In [1]: import numpy as np

In [2]: np.set_printoptions(precision=3, suppress=True, linewidth=100)

In [3]: F = np.loadtxt("run12.csv", delimiter=",")

In [4]: F
Out[4]: 
array([[-1.6  , -0.2  , -3.528, -1.7  , -1.4  ,  0.3  ],
       [-0.4  ,  0.5  , -2.303, -1.2  ,  0.4  ,  1.7  ],
       [ 1.1  , -0.4  ,  4.612,  2.3  ,  0.6  ,  0.6  ],
       [ 1.9  , -0.6  ,  0.128,  0.1  ,  1.   , -0.8  ],
       [-0.1  , -0.4  ,  0.967,  0.5  ,  0.2  , -0.2  ],
       [ 0.   ,  2.5  ,  3.185,  1.6  ,  0.   ,  0.7  ],
       [ 0.8  ,  0.7  , -2.123, -1.   , -1.2  , -0.1  ],
       [ 1.4  ,  0.   ,  1.233,  0.6  ,  0.6  , -1.4  ],
       [ 0.8  ,  0.3  , -2.824, -1.4  , -0.7  ,  0.   ],
       [ 1.9  ,  0.7  ,  3.997,  2.   , -2.1  ,  0.6  ],
       [ 1.1  , -0.1  , -3.706, -1.8  , -0.1  ,  0.6  ],
       [-0.4  , -0.8  , -0.942, -0.5  , -0.2  , -0.5  ],
       [ 0.1  ,  0.6  ,  0.647,  0.3  , -2.5  ,  0.   ],
       [-1.4  ,  1.3  , -1.222, -0.6  , -2.   ,  1.5  ],
       [-0.4  , -0.8  , -1.469, -0.8  ,  0.1  ,  0.8  ],
       [ 0.3  , -1.9  , -0.935, -0.5  ,  1.6  ,  0.2  ],
       [-0.9  ,  0.   , -3.869, -1.9  ,  0.6  ,  0.5  ],
       [ 1.8  , -0.4  ,  2.195,  1.1  ,  1.2  , -0.3  ],
       [ 0.1  ,  0.5  , -0.528, -0.2  ,  0.1  ,  1.3  ],
       [ 0.6  ,  0.   ,  0.415,  0.2  ,  1.9  , -0.6  ],
       [-2.5  , -1.4  ,  2.091,  1.   , -0.1  ,  0.   ]])

In [5]: np.linalg.cond(F) > 100
Out[5]: np.False_

In [6]: np.argsort(-np.linalg.norm(F, axis=0).round(6), kind="stable")[:3]
Out[6]: array([2, 3, 0])

In [7]: [round(float(x), 3) for x in np.linalg.svd(F, compute_uv=False)[:3]]
Out[7]: [12.607, 6.23, 4.989]

In [8]: np.round(np.linalg.norm(F, 2) / np.linalg.norm(F), 3)
Out[8]: np.float64(0.81)

In [9]: round(np.log10(np.linalg.cond(F)))
Out[9]: 2

In [10]: M = np.loadtxt("mat.csv", delimiter=",")

In [11]: M
Out[11]: 
array([[ 2., -2.,  2., -1.,  2.,  3.,  2.],
       [ 0., -3.,  0.,  3.,  3.,  3.,  0.],
       [ 0.,  0., -3.,  2., -2.,  1.,  1.],
       [ 0.,  0.,  0., -1., -2.,  0.,  2.],
       [ 0.,  0.,  0.,  0.,  3.,  3.,  1.],
       [ 0.,  0.,  0.,  0.,  0., -1.,  0.],
       [ 0.,  0.,  0.,  0.,  0.,  0., -1.]])

In [12]: O, r_ = np.linalg.qr(M)

In [13]: O.shape, r_.shape
Out[13]: ((7, 7), (7, 7))

In [14]: abs(r_[0, 0]), round(np.linalg.norm(M[:, 0]), 3)
Out[14]: (np.float64(2.0), np.float64(2.0))

In [15]: np.trace(O @ O.T)
Out[15]: np.float64(7.0)

In [16]: O @ r_
Out[16]: 
array([[ 2., -2.,  2., -1.,  2.,  3.,  2.],
       [ 0., -3.,  0.,  3.,  3.,  3.,  0.],
       [ 0.,  0., -3.,  2., -2.,  1.,  1.],
       [ 0.,  0.,  0., -1., -2.,  0.,  2.],
       [ 0.,  0.,  0.,  0.,  3.,  3.,  1.],
       [ 0.,  0.,  0.,  0.,  0., -1.,  0.],
       [ 0.,  0.,  0.,  0.,  0.,  0., -1.]])

In [17]: O.T @ O
Out[17]: 
array([[1., 0., 0., 0., 0., 0., 0.],
       [0., 1., 0., 0., 0., 0., 0.],
       [0., 0., 1., 0., 0., 0., 0.],
       [0., 0., 0., 1., 0., 0., 0.],
       [0., 0., 0., 0., 1., 0., 0.],
       [0., 0., 0., 0., 0., 1., 0.],
       [0., 0., 0., 0., 0., 0., 1.]])

In [18]: np.abs(np.diag(r_))
Out[18]: array([2., 3., 3., 1., 3., 1., 1.])
